$ python3 -q
>>> import numpy as np
>>> import numpy.linalg as la
>>> np.set_printoptions(precision=2, suppress=True, linewidth=100, sign=" ")
>>> def rnd(a):
...     return np.round(a, 2) + 0
... 
>>> m1 = np.load("data.npy")
>>> rnd(m1)
array([[ 0.4 ,  0.2 ,  0.2 ,  0.  ,  0.  ,  0.2 ],
       [ 0.  ,  0.5 ,  0.  ,  0.25,  0.  ,  0.25],
       [ 0.25,  0.25,  0.25,  0.25,  0.  ,  0.  ],
       [ 0.  ,  0.  ,  0.  ,  0.67,  0.  ,  0.33],
       [ 0.  ,  0.  ,  0.  ,  0.  ,  0.67,  0.33],
       [ 0.  ,  0.  ,  0.  ,  0.33,  0.33,  0.33]])
>>> # null space of dimension 1
>>> np.abs(np.diag(la.qr(m1)[1])) > 1e-9
array([ True,  True,  True,  True,  True, False])
>>> U, sv, VT = la.svd(m1)
>>> np.argmax(sv[:-1] / (sv[1:] + 1e-6)) + 1
np.int64(5)
>>> rnd(sv)
array([ 1.1 ,  0.76,  0.61,  0.39,  0.21,  0.  ])
>>> M2 = U[:, :5] @ np.diag(sv[:5]) @ VT[:5]
>>> la.matrix_rank(m1, rtol=0.05)
np.int64(5)
>>> rnd(np.abs(m1 - M2).max())
np.float64(0.0)
>>> la.matrix_rank(M2)
np.int64(5)
>>> data = np.load("out2.npy")
>>> data
array([[-1.95, -1.99, -3.02, -1.03,  1.02],
       [-1.99, -1.96, -3.03, -0.94,  1.  ],
       [-2.07, -1.89, -3.01, -0.87,  0.94],
       [-1.93, -1.97, -2.92, -0.95,  1.02],
       [-2.05, -2.02, -2.96, -1.01,  1.08],
       [-1.97, -1.97, -2.94, -0.98,  1.  ],
       [-2.07, -1.93, -3.05, -0.92,  0.91],
       [-2.01, -2.05, -3.14, -1.04,  1.04],
       [-2.03, -1.91, -3.01, -1.13,  0.99],
       [-2.  , -2.03, -2.97, -0.98,  0.96],
       [-1.92, -1.99, -3.03, -0.96,  0.99],
       [-1.99,  1.99,  1.03,  0.93, -2.98],
       [-1.87,  2.02,  1.06,  0.93, -2.95],
       [-1.98,  1.95,  1.06,  0.94, -3.05],
       [-1.95,  2.01,  0.95,  1.01, -3.06],
       [-1.99,  1.99,  0.98,  0.94, -3.09],
       [-1.99,  1.98,  0.97,  1.08, -3.03],
       [-2.03,  2.03,  1.02,  0.99, -3.01],
       [-2.09,  1.99,  1.04,  1.03, -3.05],
       [-2.01,  2.  ,  1.  ,  1.03, -2.97],
       [-1.93,  1.86,  0.91,  0.99, -3.02],
       [-1.95,  2.06,  0.96,  0.98, -3.02],
       [-3.06, -3.01, -1.95,  1.02,  2.98],
       [-2.97, -3.02, -1.94,  1.  ,  3.02],
       [-2.95, -3.06, -2.04,  1.01,  2.89],
       [-2.97, -2.92, -1.97,  0.96,  2.98],
       [-3.01, -3.05, -2.  ,  1.08,  3.03],
       [-3.04, -3.  , -2.03,  1.1 ,  3.06],
       [-3.02, -3.06, -1.97,  0.98,  2.95],
       [-2.87, -3.03, -1.99,  0.94,  3.05],
       [-3.07, -3.05, -2.04,  0.93,  3.  ],
       [-2.99, -3.  , -2.07,  0.96,  2.97],
       [-3.05, -2.98, -2.04,  0.97,  3.03]])
>>> Xc = data - data.mean(axis=0)
>>> V = la.svd(Xc)[2][:3]
>>> M2 = Xc - Xc @ V.T @ V
>>> rnd(M2.std(axis=0))
array([ 0.04,  0.03,  0.02,  0.03,  0.02])
>>> rnd(la.norm(M2) / la.norm(Xc))
np.float64(0.02)
>>> rnd((Xc @ V.T).std(axis=0))
array([ 3.66,  1.24,  0.06])
>>> rnd(la.norm(data, "nuc"))
np.float64(43.79)
>>> print(rnd(la.norm(data, 2)))
23.73
>>> print(rnd(la.norm(data[25] - data[31])))
0.13
>>> Z = data[[4, 16]].astype(float)
>>> for _ in range(4):
...     idx = la.norm(data[:, None] - Z, axis=-1).argmin(axis=1)
...     Z = np.array([data[idx == j].mean(axis=0) for j in range(2)])
... 
>>> idx
array([ 0,  0,  0,  0,  0,  0,  0,  0,  0,  0,  0,  1,  1,  1,  1,  1,  1,  1,  1,  1,  1,  1,  0,
        0,  0,  0,  0,  0,  0,  0,  0,  0,  0])
>>> rnd(Z[1] - Z[0])
array([ 0.52,  4.48,  3.5 ,  0.98, -5.02])
>>> np.bincount(idx)
array([ 22,  11])
>>> np.abs(Z[1] - Z[0]).argmax()
np.int64(4)
